% ipython --no-banner

In [1]: import numpy as np

In [2]: import numpy.linalg as la

In [3]: np.set_printoptions(precision=3, suppress=True, linewidth=100, legacy="1.25")

In [4]: mat = np.load("case0.npy")

In [5]: print(mat)
[[-2 -2  0  0  2]
 [ 2 -2 -2  0  0]
 [ 0  2 -2 -2  0]
 [ 0  0  2 -2 -2]
 [-2  0  0  2 -2]]

In [6]: left, sv, VT = la.svd(mat, full_matrices=False)

In [7]: print(left.shape, sv.shape, VT.shape)
(5, 5) (5,) (5, 5)

In [8]: print(round(float(np.sqrt((sv ** 2).sum())), 3), round(la.norm(mat), 3))
7.746 7.746

In [9]: print(np.cumsum(sv ** 2) / np.sum(sv ** 2))
[0.308 0.616 0.775 0.933 1.   ]

In [10]: print(np.allclose(left * sv @ VT, mat))
True

In [11]: print(np.round(left.T @ mat @ VT.T, 3) + 0)
[[4.298 0.    0.    0.    0.   ]
 [0.    4.298 0.    0.    0.   ]
 [0.    0.    3.087 0.    0.   ]
 [0.    0.    0.    3.087 0.   ]
 [0.    0.    0.    0.    2.   ]]

In [12]: print(sv / sv[0])
[1.    1.    0.718 0.718 0.465]

In [13]: print(np.sort(np.abs(np.fft.fft(mat[0]))), np.sort(la.svd(mat, compute_uv=False)))
[2.    3.087 3.087 4.298 4.298] [2.    3.087 3.087 4.298 4.298]

In [14]: print(mat @ np.ones(5))
[-2. -2. -2. -2. -2.]

In [15]: print((mat @ mat)[0])
[-4  8  4  4 -8]

In [16]: A = np.loadtxt("mat.csv", delimiter=",")

In [17]: print(A)
[[-1.1 -0.4  2.2 -0.4 -0.2  2.  -1.5  0.4  1.1 -1.2]
 [ 0.   0.1 -1.5  0.4  0.4 -2.6  0.4  0.6  0.6  1.1]
 [ 1.4  0.3  1.1  1.6  0.1  0.1 -1.  -0.3  1.4  1.5]
 [ 0.3 -0.1  0.5 -0.9  0.   1.  -0.3 -0.1  0.1 -0.1]
 [ 0.4 -0.3 -1.5  1.8  0.5  0.5  1.4  1.2 -1.5 -0.9]
 [-1.7 -1.1  0.5  1.7  0.   1.4 -1.8  2.2 -0.9 -1. ]
 [ 0.4 -1.1  0.3 -0.2  0.  -0.8  0.2 -0.5  0.9 -1.2]
 [-0.2  0.1  0.7 -0.2 -1.6 -1.7  1.5  0.7 -0.7  0.6]
 [ 1.7  0.3  0.2  0.8  0.7 -0.3  0.8  0.   0.6  0.2]
 [-0.4 -0.2 -0.2 -3.  -1.1 -1.  -0.9  0.   1.4  0.1]
 [-0.9  0.2 -1.5 -0.1  1.9  1.  -0.3  0.  -0.3 -0.1]
 [ 2.8  2.8 -1.3  1.3  0.6 -1.3 -0.3 -0.3  0.9 -1.7]
 [-9.  -6.  -0.5 -2.5  7.   6.   2.   4.   5.  -5. ]
 [-1.3 -0.5  1.4  0.4 -0.3 -0.5  1.3 -0.6  2.1 -0.6]
 [-0.7 -0.8 -0.2  0.8  0.2  0.4 -1.2  1.   0.   2. ]
 [-0.5 -0.2  0.3  1.   1.   0.9 -0.4 -0.8  3.7 -1.3]
 [-0.5 -1.6  1.2 -2.5 -1.2 -0.3  0.9 -0.4  0.3  2.5]
 [ 0.  -0.8  0.5 -1.5  0.2  1.  -0.8 -1.1  0.3  0.2]
 [-0.2  1.2 -1.3 -0.6 -0.2 -2.2  0.9  0.   2.   1.3]
 [-0.5  0.7  0.9 -0.2  0.2 -1.3  0.9  0.4 -0.5 -0.5]
 [-1.   1.5 -0.1 -2.3  2.   0.8 -0.4  0.7  0.5 -0.6]
 [-1.7  0.  -0.6  0.5  1.1  1.3  0.1  0.3  1.3  0.5]
 [ 0.1  0.   0.9  0.8 -0.2  1.  -0.4 -2.1 -0.7  0.1]
 [-0.8  1.8  0.3  0.5  0.3  0.6  1.3 -1.   0.2 -1.5]
 [ 1.2 -1.7 -0.6 -0.9 -0.1 -0.1 -0.8 -0.6  2.  -0.7]
 [ 0.2  0.   0.5 -1.1 -0.6 -1.2  0.1 -0.6 -0.8 -0.5]
 [ 0.3  0.7  0.3 -0.6  0.5  0.7  0.3  0.2  0.3 -0.9]
 [-0.5  0.9  1.  -0.3 -0.8  1.5  0.6 -1.6 -0.1 -1.2]
 [-0.1  0.1 -0.7  0.2  1.7 -1.2  0.1 -1.  -1.1 -1.6]
 [ 0.6  0.3 -1.4 -0.3  0.9 -0.5  0.7  0.8 -0.1 -0.3]
 [ 0.5 -0.5 -0.4  1.8  1.  -1.7 -1.2 -0.3 -0.7  0.3]
 [-0.9 -1.7  0.6 -0.5 -0.3 -1.8 -1.2 -1.1  0.5 -1.1]
 [-0.2  1.  -1.5  0.1  0.4  0.1  0.1 -2.1 -1.2 -0.4]
 [ 2.2 -1.3  0.8  1.7  1.6  0.4  0.7 -0.8 -0.2  0.8]
 [ 0.4 -2.1  4.2 -0.4  0.1 -0.2 -0.9  0.7 -2.3  1.8]]

In [18]: rng = np.random.default_rng(70696)

In [19]: idx = rng.permutation(10)

In [20]: M2 = A[:, idx] * rng.choice([-1, 1], 10)

In [21]: print(M2)
[[ 1.5  1.1 -2.2 -1.1  0.4  0.4  0.2 -1.2  0.4  2. ]
 [-0.4  0.6  1.5  0.  -0.1  0.6 -0.4  1.1 -0.4 -2.6]
 [ 1.   1.4 -1.1  1.4 -0.3 -0.3 -0.1  1.5 -1.6  0.1]
 [ 0.3  0.1 -0.5  0.3  0.1 -0.1 -0.  -0.1  0.9  1. ]
 [-1.4 -1.5  1.5  0.4  0.3  1.2 -0.5 -0.9 -1.8  0.5]
 [ 1.8 -0.9 -0.5 -1.7  1.1  2.2 -0.  -1.  -1.7  1.4]
 [-0.2  0.9 -0.3  0.4  1.1 -0.5 -0.  -1.2  0.2 -0.8]
 [-1.5 -0.7 -0.7 -0.2 -0.1  0.7  1.6  0.6  0.2 -1.7]
 [-0.8  0.6 -0.2  1.7 -0.3  0.  -0.7  0.2 -0.8 -0.3]
 [ 0.9  1.4  0.2 -0.4  0.2  0.   1.1  0.1  3.  -1. ]
 [ 0.3 -0.3  1.5 -0.9 -0.2  0.  -1.9 -0.1  0.1  1. ]
 [ 0.3  0.9  1.3  2.8 -2.8 -0.3 -0.6 -1.7 -1.3 -1.3]
 [-2.   5.   0.5 -9.   6.   4.  -7.  -5.   2.5  6. ]
 [-1.3  2.1 -1.4 -1.3  0.5 -0.6  0.3 -0.6 -0.4 -0.5]
 [ 1.2  0.   0.2 -0.7  0.8  1.  -0.2  2.  -0.8  0.4]
 [ 0.4  3.7 -0.3 -0.5  0.2 -0.8 -1.  -1.3 -1.   0.9]
 [-0.9  0.3 -1.2 -0.5  1.6 -0.4  1.2  2.5  2.5 -0.3]
 [ 0.8  0.3 -0.5  0.   0.8 -1.1 -0.2  0.2  1.5  1. ]
 [-0.9  2.   1.3 -0.2 -1.2  0.   0.2  1.3  0.6 -2.2]
 [-0.9 -0.5 -0.9 -0.5 -0.7  0.4 -0.2 -0.5  0.2 -1.3]
 [ 0.4  0.5  0.1 -1.  -1.5  0.7 -2.  -0.6  2.3  0.8]
 [-0.1  1.3  0.6 -1.7 -0.   0.3 -1.1  0.5 -0.5  1.3]
 [ 0.4 -0.7 -0.9  0.1 -0.  -2.1  0.2  0.1 -0.8  1. ]
 [-1.3  0.2 -0.3 -0.8 -1.8 -1.  -0.3 -1.5 -0.5  0.6]
 [ 0.8  2.   0.6  1.2  1.7 -0.6  0.1 -0.7  0.9 -0.1]
 [-0.1 -0.8 -0.5  0.2 -0.  -0.6  0.6 -0.5  1.1 -1.2]
 [-0.3  0.3 -0.3  0.3 -0.7  0.2 -0.5 -0.9  0.6  0.7]
 [-0.6 -0.1 -1.  -0.5 -0.9 -1.6  0.8 -1.2  0.3  1.5]
 [-0.1 -1.1  0.7 -0.1 -0.1 -1.  -1.7 -1.6 -0.2 -1.2]
 [-0.7 -0.1  1.4  0.6 -0.3  0.8 -0.9 -0.3  0.3 -0.5]
 [ 1.2 -0.7  0.4  0.5  0.5 -0.3 -1.   0.3 -1.8 -1.7]
 [ 1.2  0.5 -0.6 -0.9  1.7 -1.1  0.3 -1.1  0.5 -1.8]
 [-0.1 -1.2  1.5 -0.2 -1.  -2.1 -0.4 -0.4 -0.1  0.1]
 [-0.7 -0.2 -0.8  2.2  1.3 -0.8 -1.6  0.8 -1.7  0.4]
 [ 0.9 -2.3 -4.2  0.4  2.1  0.7 -0.1  1.8  0.4 -0.2]]

In [22]: left, _, VT = la.svd(A.T @ M2)

In [23]: print(idx)
[6 8 2 0 1 7 4 9 3 5]

In [24]: print(np.round(left @ VT, 3) + 0)
[[ 0.  0.  0.  1.  0.  0.  0.  0.  0.  0.]
 [ 0.  0.  0.  0. -1.  0.  0.  0.  0.  0.]
 [ 0.  0. -1.  0.  0.  0.  0.  0.  0.  0.]
 [ 0.  0.  0.  0.  0.  0.  0.  0. -1.  0.]
 [ 0.  0.  0.  0.  0.  0. -1.  0.  0.  0.]
 [ 0.  0.  0.  0.  0.  0.  0.  0.  0.  1.]
 [-1.  0.  0.  0.  0.  0.  0.  0.  0.  0.]
 [ 0.  0.  0.  0.  0.  1.  0.  0.  0.  0.]
 [ 0.  1.  0.  0.  0.  0.  0.  0.  0.  0.]
 [ 0.  0.  0.  0.  0.  0.  0.  1.  0.  0.]]
